$ python -q
>>> import numpy as np
>>> np.set_printoptions(suppress=True, linewidth=140)
>>> M = np.load("m.npy")
>>> M
array([[-1.,  1.,  1.],
       [ 1., -1.,  1.],
       [ 1.,  1., -1.]])
>>> Q, Rm = np.linalg.qr(M)
>>> np.round(np.abs(np.diag(Rm)), 3)
array([1.732, 1.633, 1.414])
>>> Q.shape, Rm.shape
((3, 3), (3, 3))
>>> np.round(Q.T @ Q, 3) + 0
array([[1., 0., 0.],
       [0., 1., 0.],
       [0., 0., 1.]])
>>> Q.round(3) + 0
array([[-0.577,  0.408,  0.707],
       [ 0.577, -0.408,  0.707],
       [ 0.577,  0.816,  0.   ]])
>>> np.allclose(Rm.T @ Rm, M.T @ M)
True
>>> mat = np.load("data.npy")
>>> mat
array([[-1.   ,  1.7  ,  1.7  , -0.7  , -0.8  ],
       [-0.7  , -0.1  , -1.6  , -2.4  ,  0.9  ],
       [-1.2  ,  0.1  ,  0.7  , -0.7  , -2.6  ],
       [-0.74 , -0.073, -1.649, -2.388,  0.871]])
>>> th = np.radians(36)
>>> Rm = np.eye(5)
>>> Rm[0, 0] = Rm[1, 1] = np.cos(th)
>>> Rm[0, 1], Rm[1, 0] = -np.sin(th), np.sin(th)
>>> Rm.round(3)
array([[ 0.809, -0.588,  0.   ,  0.   ,  0.   ],
       [ 0.588,  0.809,  0.   ,  0.   ,  0.   ],
       [ 0.   ,  0.   ,  1.   ,  0.   ,  0.   ],
       [ 0.   ,  0.   ,  0.   ,  1.   ,  0.   ],
       [ 0.   ,  0.   ,  0.   ,  0.   ,  1.   ]])
>>> B = mat @ Rm.T
>>> np.allclose(np.linalg.norm(mat, axis=1), np.linalg.norm(B, axis=1))
True
>>> np.allclose(mat @ mat.T, B @ B.T)
True
>>> np.round(np.linalg.det(Rm), 3), round(float(np.trace(Rm)), 3)
(np.float64(1.0), 4.618)
>>> B.round(3)
array([[-1.808,  0.788,  1.7  , -0.7  , -0.8  ],
       [-0.508, -0.492, -1.6  , -2.4  ,  0.9  ],
       [-1.03 , -0.624,  0.7  , -0.7  , -2.6  ],
       [-0.556, -0.494, -1.649, -2.388,  0.871]])
>>> np.round(np.linalg.svd(mat, compute_uv=False), 3), np.round(np.linalg.svd(B, compute_uv=False), 3)
(array([4.48 , 3.609, 1.835, 0.047]), array([4.48 , 3.609, 1.835, 0.047]))
>>> np.round(np.abs(B - mat).max(axis=0), 3)
array([0.808, 0.912, 0.   , 0.   , 0.   ])
>>> [round(float(x), 3) for x in np.linalg.svd(B, compute_uv=False)[:3]]
[4.48, 3.609, 1.835]
>>> np.linalg.cond(B) > 100
np.False_
>>> u, v = mat[3], mat[0]
>>> round(u @ v, 3)
np.float64(-1.213)
>>> p = (u @ v) / (u @ u) * u
>>> np.round(v - p, 3)
array([-1.092,  1.691,  1.495, -0.998, -0.691])
>>> Uu, sigma, Vh = np.linalg.svd(mat)
>>> sigma.round(3)
array([4.48 , 3.609, 1.835, 0.047])
>>> B = Uu[:, :3] @ np.diag(sigma[:3]) @ Vh[:3]
>>> np.round(np.linalg.norm(mat - B) / np.linalg.norm(mat), 3)
np.float64(0.008)
>>> np.round(np.abs(mat - B).max(), 3)
np.float64(0.02)
>>> np.linalg.matrix_rank(mat, rtol=0.05)
np.int64(3)
>>> K = np.loadtxt("a.csv", delimiter=",")
>>> K.round(3)
array([[11.858, -5.858,  5.543, -2.543,  4.772],
       [-0.426,  6.426,  0.63 ,  2.37 ,  2.315],
       [ 8.431, -2.431,  4.173, -1.173,  4.086],
       [11.344, -5.344,  5.338, -2.338,  4.669],
       [ 1.992,  4.008,  1.597,  1.403,  2.798],
       [-7.516, 13.516, -2.206,  5.206,  0.897],
       [ 5.967,  0.033,  3.187, -0.187,  3.593],
       [ 7.113, -1.113,  3.645, -0.645,  3.823],
       [-0.057,  6.057,  0.777,  2.223,  2.389],
       [-6.304, 12.304, -1.722,  4.722,  1.139],
       [-0.339,  6.339,  0.664,  2.336,  2.332],
       [ 5.111,  0.889,  2.844,  0.156,  3.422],
       [ 0.366,  5.634,  0.946,  2.054,  2.473],
       [ 1.677,  4.323,  1.471,  1.529,  2.735],
       [ 4.925,  1.075,  2.77 ,  0.23 ,  3.385],
       [ 4.733,  1.267,  2.693,  0.307,  3.347],
       [ 3.854,  2.146,  2.342,  0.658,  3.171],
       [-6.811, 12.811, -1.925,  4.925,  1.038],
       [ 1.642,  4.358,  1.457,  1.543,  2.728],
       [ 5.823,  0.177,  3.129, -0.129,  3.565],
       [ 9.891, -3.891,  4.757, -1.757,  4.378]])
>>> basis = K[[20, 17]].astype(float)
>>> for _ in range(6):
...     idx = np.linalg.norm(K[:, None] - basis, axis=-1).argmin(axis=1)
...     basis = np.array([K[idx == j].mean(axis=0) for j in range(2)])
... 
>>> idx
array([0, 1, 0, 0, 0, 1, 0, 0, 1, 1, 1, 0, 1, 0, 0, 0, 0, 1, 0, 0, 0])
>>> np.abs(basis[1] - basis[0]).argmax()
np.int64(1)
>>> np.bincount(idx)
array([14,  7])
>>> A = np.load("dump.npy")
>>> A.round(3)
array([[-1.45 ,  0.212, -3.383, -0.754, -0.473,  1.271],
       [ 1.088, -0.609,  0.276, -3.712,  0.755,  0.155],
       [ 1.269, -2.212,  0.356,  0.458, -1.962,  2.305],
       [ 1.45 ,  3.133,  0.187, -0.42 , -1.84 ,  0.696],
       [ 1.269, -0.925, -1.418, -0.067, -1.795, -2.881],
       [-2.719, -0.15 ,  1.519, -1.124, -2.18 , -0.513]])
>>> B = np.array([[0, 2], [2, 4], [4, 2], [4, 4], [5, 2], [3, 2]])
>>> np.round(np.einsum("ik,kj->ij", A, B), 3)
array([[-14.679, -10.241],
       [-10.725, -12.738],
       [ -4.058,  -3.076],
       [ -1.777,  11.838],
       [-25.404, -13.616],
       [-11.158, -12.879]])
>>> np.round(A @ B, 3)
array([[-14.679, -10.241],
       [-10.725, -12.738],
       [ -4.058,  -3.076],
       [ -1.777,  11.838],
       [-25.404, -13.616],
       [-11.158, -12.879]])
>>> np.round(B.T @ A.T, 3)
array([[-14.679, -10.725,  -4.058,  -1.777, -25.404, -11.158],
       [-10.241, -12.738,  -3.076,  11.838, -13.616, -12.879]])
>>> np.linalg.matrix_rank(A @ B)
np.int64(2)
>>> np.round(np.einsum("ij->j", A), 3)
array([ 0.906, -0.551, -2.463, -5.619, -7.495,  1.034])
>>> np.vstack([A, B.T]).shape
(8, 6)
>>> Ac = K - K.mean(axis=1)
Traceback (most recent call last):
  File "<python-input-52>", line 1, in <module>
    Ac = K - K.mean(axis=1)
         ~~^~~~~~~~~~~~~~~~
ValueError: operands could not be broadcast together with shapes (21,5) (21,) 
>>> Ac = K - K.mean(axis=0)
>>> Uu, sigma, Vh = np.linalg.svd(Ac, full_matrices=False)
>>> np.abs(Uu[:, 0]).argmax()
np.int64(5)
>>> sigma.round(3) + 0
array([37.875,  0.   ,  0.   ,  0.   ,  0.   ])
>>> W0 = np.load("run1.npy")
>>> W0
array([[10,  7,  0,  3],
       [ 0,  0,  0,  4],
       [ 9,  1,  0,  4],
       [16, 16,  2,  2],
       [12, 10,  0,  4],
       [ 0,  0,  0,  2],
       [ 4,  4,  2,  2],
       [ 4,  0,  0,  3],
       [ 1,  0,  0,  2],
       [15, 10,  0,  0],
       [ 6,  1,  0,  5],
       [19, 13,  0,  0],
       [ 0,  0,  0,  5],
       [ 6,  4,  0,  2],
       [13,  7,  0,  2],
       [ 0,  0,  0,  1],
       [ 9,  1,  0,  4],
       [ 0,  0,  0,  4],
       [ 1,  0,  0,  6],
       [ 3,  0,  0,  7],
       [14, 10,  0,  2]])
>>> Q, Rm = np.linalg.qr(W0)
>>> round(abs(Rm[0, 0]), 3), round(np.linalg.norm(W0[:, 0]), 3)
(np.float64(41.569), np.float64(41.569))
>>> Q.shape, Rm.shape
((21, 4), (4, 4))
>>> np.round(Q.T @ Q, 3) + 0
array([[1., 0., 0., 0.],
       [0., 1., 0., 0.],
       [0., 0., 1., 0.],
       [0., 0., 0., 1.]])
>>> Rm.round(3)
array([[-41.569, -27.376,  -0.962,  -7.866],
       [  0.   , -10.419,  -1.311,   5.696],
       [  0.   ,   0.   ,  -2.314,  -3.413],
       [  0.   ,   0.   ,   0.   ,  12.491]])
>>> vec = np.array([1, 2, -1, 1])
>>> y = W0 @ vec
>>> y
array([27,  4, 15, 48, 36,  2, 12,  7,  3, 35, 13, 45,  5, 16, 29,  1, 15,  4,  7, 10, 36])
>>> np.round(np.linalg.pinv(W0) @ W0, 3) + 0
array([[1., 0., 0., 0.],
       [0., 1., 0., 0.],
       [0., 0., 1., 0.],
       [0., 0., 0., 1.]])
>>> rng = np.random.default_rng(5721)
>>> y = y + 0.05 * rng.normal(size=21)
>>> y.round(3)
array([27.055,  4.097, 15.024, 47.996, 36.046,  2.01 , 11.929,  6.979,  3.032, 34.937, 12.959, 45.035,  4.976, 15.987, 28.931,  1.004,
       14.94 ,  4.037,  7.033, 10.058, 36.009])
>>> beta, *_ = np.linalg.lstsq(W0, y)
>>> round(np.linalg.norm(y - W0 @ beta), 3)
np.float64(0.16)
>>> Ac = (W0 - W0.mean(axis=0)) / W0.std(axis=0)
>>> np.argwhere(np.abs(Ac) > 2)
array([[ 3,  1],
       [ 3,  2],
       [ 6,  2],
       [11,  0],
       [19,  3]])
>>> beta = np.linalg.lstsq(np.delete(Ac, 0, axis=1), Ac[:, 0])[0]
>>> beta.round(3)
array([ 0.997, -0.21 ,  0.027])
>>> round(1 - np.var(Ac[:, 0] - np.delete(Ac, 0, axis=1) @ beta), 3)
np.float64(0.848)
